In [1]: import numpy as np

In [2]: np.set_printoptions(precision=3, suppress=True, linewidth=140)

In [3]: F = np.load("x.npy")

In [4]: F
Out[4]: 
array([[5, 1, 1, 3, 3],
       [3, 4, 4, 4, 4],
       [0, 4, 4, 5, 4],
       [0, 4, 4, 5, 4],
       [0, 2, 3, 2, 4],
       [4, 3, 3, 1, 2]])

In [5]: U, sig, Vt = np.linalg.svd(F)

In [6]: np.argmax(sig[:-1] / (sig[1:] + 1e-6)) + 1
Out[6]: np.int64(4)

In [7]: B = U[:, :4] @ np.diag(sig[:4]) @ Vt[:4]

In [8]: np.linalg.matrix_rank(B)
Out[8]: np.int64(4)

In [9]: x0 = np.array([3, 1, 2, 2, 1])

In [10]: y = F @ x0

In [11]: beta, lr = np.zeros(5), 1 / np.linalg.norm(F, 2) ** 2

In [12]: for i in range(5):
    ...:     beta -= lr * F.T @ (F @ beta - y)
    ...:     if i % 1 == 0: print(i, round(np.linalg.norm(F @ beta - y), 3))
    ...: 
0 10.705
1 9.456
2 8.355
3 7.386
4 6.532

In [13]: round(np.linalg.cond(F), 3)
Out[13]: np.float64(811.924)

In [14]: np.linalg.cond(F) > 100
Out[14]: np.True_

In [15]: np.argsort(-np.linalg.norm(F, axis=0).round(6), kind="stable")[:3]
Out[15]: array([3, 4, 2])

In [16]: np.abs(np.linalg.svd(F)[2][-1])
Out[16]: array([0.055, 0.626, 0.693, 0.188, 0.3  ])

In [17]: proj = F @ np.linalg.solve(F.T @ F, F.T)

In [18]: proj.round(3) + 0
Out[18]: 
array([[1. , 0. , 0. , 0. , 0. , 0. ],
       [0. , 1. , 0. , 0. , 0. , 0. ],
       [0. , 0. , 0.5, 0.5, 0. , 0. ],
       [0. , 0. , 0.5, 0.5, 0. , 0. ],
       [0. , 0. , 0. , 0. , 1. , 0. ],
       [0. , 0. , 0. , 0. , 0. , 1. ]])

In [19]: np.allclose(proj @ proj, proj)
Out[19]: True

In [20]: np.round(np.linalg.eigvalsh(proj), 3) + 0
Out[20]: array([0., 1., 1., 1., 1., 1.])

In [21]: A = np.array([[1, 2, -2, -1, -1, -1],
    ...:     [2, 4, -4, -2, -2, -2],
    ...:     [-2, -4, 4, 2, 2, 2],
    ...:     [-1, -2, 2, 1, 1, 1],
    ...:     [-1, -2, 2, 1, 1, 1],
    ...:     [-1, -2, 2, 1, 1, 1]])

In [22]: def softmax(z):
    ...:     e = np.exp(z - z.max(axis=-1, keepdims=True))
    ...:     return e / e.sum(axis=-1, keepdims=True)
    ...: 

In [23]: np.round(softmax(10 * A[1]), 3) + 0
Out[23]: array([0., 1., 0., 0., 0., 0.])

In [24]: np.round(softmax(A[1] + 4), 3) + 0
Out[24]: array([0.118, 0.875, 0.   , 0.002, 0.002, 0.002])

In [25]: scores = A @ A.T / np.sqrt(6)

In [26]: np.round(softmax(scores), 3) + 0
Out[26]: 
array([[0.007, 0.993, 0.   , 0.   , 0.   , 0.   ],
       [0.   , 1.   , 0.   , 0.   , 0.   , 0.   ],
       [0.   , 0.   , 1.   , 0.   , 0.   , 0.   ],
       [0.   , 0.   , 0.978, 0.007, 0.007, 0.007],
       [0.   , 0.   , 0.978, 0.007, 0.007, 0.007],
       [0.   , 0.   , 0.978, 0.007, 0.007, 0.007]])

In [27]: softmax(scores).round(6).argmax(axis=1)
Out[27]: array([1, 1, 2, 2, 2, 2])

In [28]: C2 = A.T @ A

In [29]: np.round(np.linalg.eigvalsh(C2)[::-1], 3) + 0
Out[29]: array([144.,   0.,   0.,   0.,   0.,   0.])

In [30]: np.round(np.linalg.svd(A, compute_uv=False) ** 2, 3) + 0
Out[30]: array([144.,   0.,   0.,   0.,   0.,   0.])

In [31]: C2
Out[31]: 
array([[ 12,  24, -24, -12, -12, -12],
       [ 24,  48, -48, -24, -24, -24],
       [-24, -48,  48,  24,  24,  24],
       [-12, -24,  24,  12,  12,  12],
       [-12, -24,  24,  12,  12,  12],
       [-12, -24,  24,  12,  12,  12]])

In [32]: (A @ A.T).shape
Out[32]: (6, 6)

In [33]: np.allclose(C2, C2.T)
Out[33]: True

In [34]: np.linalg.matrix_rank(C2)
Out[34]: np.int64(1)

In [35]: U, sig, Vt = np.linalg.svd(A)

In [36]: vecs = Vt[:(sig > 1e-8).sum()]

In [37]: rng = np.random.default_rng(348572)

In [38]: x0 = A[4] + 3 * A[3] + rng.integers(2) * np.eye(6)[2]

In [39]: x0
Out[39]: array([-4., -8.,  8.,  4.,  4.,  4.])

In [40]: np.allclose(vecs.T @ vecs @ x0, x0)
Out[40]: True

In [41]: round(float(np.linalg.norm(x0 - vecs.T @ vecs @ x0)), 3)
Out[41]: 0.0

In [42]: np.linalg.matrix_rank(np.vstack([A, x0]))
Out[42]: np.int64(1)

In [43]: np.abs(np.diag(np.linalg.qr(A)[1])) > 1e-9
Out[43]: array([ True, False, False, False, False, False])

In [44]: A @ np.linalg.pinv(A) @ A
Out[44]: 
array([[ 1.,  2., -2., -1., -1., -1.],
       [ 2.,  4., -4., -2., -2., -2.],
       [-2., -4.,  4.,  2.,  2.,  2.],
       [-1., -2.,  2.,  1.,  1.,  1.],
       [-1., -2.,  2.,  1.,  1.,  1.],
       [-1., -2.,  2.,  1.,  1.,  1.]])

In [45]: np.round(np.trace(np.linalg.pinv(A) @ A), 3)
Out[45]: np.float64(1.0)

In [46]: data = np.loadtxt("m.csv", delimiter=",")

In [47]: data
Out[47]: 
array([[0.667, 0.   , 0.   , 0.   , 0.   , 0.333],
       [0.5  , 0.5  , 0.   , 0.   , 0.   , 0.   ],
       [0.   , 0.333, 0.333, 0.333, 0.   , 0.   ],
       [0.   , 0.   , 0.   , 1.   , 0.   , 0.   ],
       [0.   , 0.   , 0.   , 0.5  , 0.5  , 0.   ],
       [0.   , 0.   , 0.   , 0.   , 0.   , 1.   ]])

In [48]: r0 = np.array([8, 1, 3, 4, 6, 5])

In [49]: B = data + np.outer(r0, np.eye(6)[2])

In [50]: np.linalg.matrix_rank(np.linalg.inv(B) - np.linalg.inv(data), tol=1e-8)
Out[50]: np.int64(1)

In [51]: round(float(np.linalg.det(B) / np.linalg.det(data)), 3), round(float(1 + np.linalg.solve(data, r0)[2]), 3)
Out[51]: (13.5, 13.5)

In [52]: np.round(np.linalg.matrix_power(data, 100), 3) + 0
Out[52]: 
array([[0. , 0. , 0. , 0. , 0. , 1. ],
       [0. , 0. , 0. , 0. , 0. , 1. ],
       [0. , 0. , 0. , 0.5, 0. , 0.5],
       [0. , 0. , 0. , 1. , 0. , 0. ],
       [0. , 0. , 0. , 1. , 0. , 0. ],
       [0. , 0. , 0. , 0. , 0. , 1. ]])

In [53]: data @ np.ones(6)
Out[53]: array([1., 1., 1., 1., 1., 1.])

In [54]: p = np.eye(6)[3]

In [55]: for _ in range(6):
    ...:     p = p @ data
    ...:     print(p.round(3))
    ...: 
[0. 0. 0. 1. 0. 0.]
[0. 0. 0. 1. 0. 0.]
[0. 0. 0. 1. 0. 0.]
[0. 0. 0. 1. 0. 0.]
[0. 0. 0. 1. 0. 0.]
[0. 0. 0. 1. 0. 0.]
